$ python -q
>>> import numpy as np
>>> import numpy.linalg as la
>>> np.set_printoptions(precision=2, suppress=True, linewidth=120, legacy="1.25")
>>> def rd(a):
...     return np.round(a, 2) + 0
... 
>>> J = np.array([[1, 0, 0], [0, 0, 0], [0, 0, 1]])
>>> # 3 blocks once reordered
>>> rk = la.matrix_rank(J)
>>> print(rk)
2
>>> null = la.svd(J)[2][rk:].T
>>> print(null.shape)
(3, 1)
>>> print(np.allclose(J @ null, 0))
True
>>> print(J @ null)
[[0.]
 [0.]
 [0.]]
>>> print([int(la.matrix_rank(J[:i])) for i in range(1, len(J) + 1)])
[1, 1, 2]
>>> F = np.array([[0, 0, 1, 0], [0, 0, 0, 1], [0, 1, 0, 0], [1, 0, 0, 0]])
>>> # columns are unit length and at right angles
>>> print(rd(la.norm(F, axis=0)))
[1. 1. 1. 1.]
>>> rng = np.random.default_rng(22)
>>> lab = rng.permutation(4)
>>> Y = F[:, lab] * rng.choice([-1, 1], 4)
>>> print(Y)
[[ 0  1  0  0]
 [ 0  0  0 -1]
 [-1  0  0  0]
 [ 0  0 -1  0]]
>>> left, _, Vt = la.svd(F.T @ Y)
>>> print(rd(la.lstsq(F, Y)[0]))
[[ 0.  0. -1.  0.]
 [-1.  0.  0.  0.]
 [ 0.  1.  0.  0.]
 [ 0.  0.  0. -1.]]
>>> print(lab)
[1 2 0 3]
>>> m1 = np.loadtxt("sample11.csv", delimiter=",")
>>> print(rd(m1))
[[0.33 0.08 0.25 0.25 0.08]
 [0.23 0.23 0.23 0.23 0.08]
 [0.3  0.2  0.2  0.3  0.  ]
 [0.   0.38 0.38 0.12 0.12]
 [0.18 0.09 0.27 0.18 0.27]]
>>> Y = np.array([[2, 3, 3], [3, 0, 3]])
>>> Z = np.kron(Y, m1)
>>> print(Z.shape)
(10, 15)
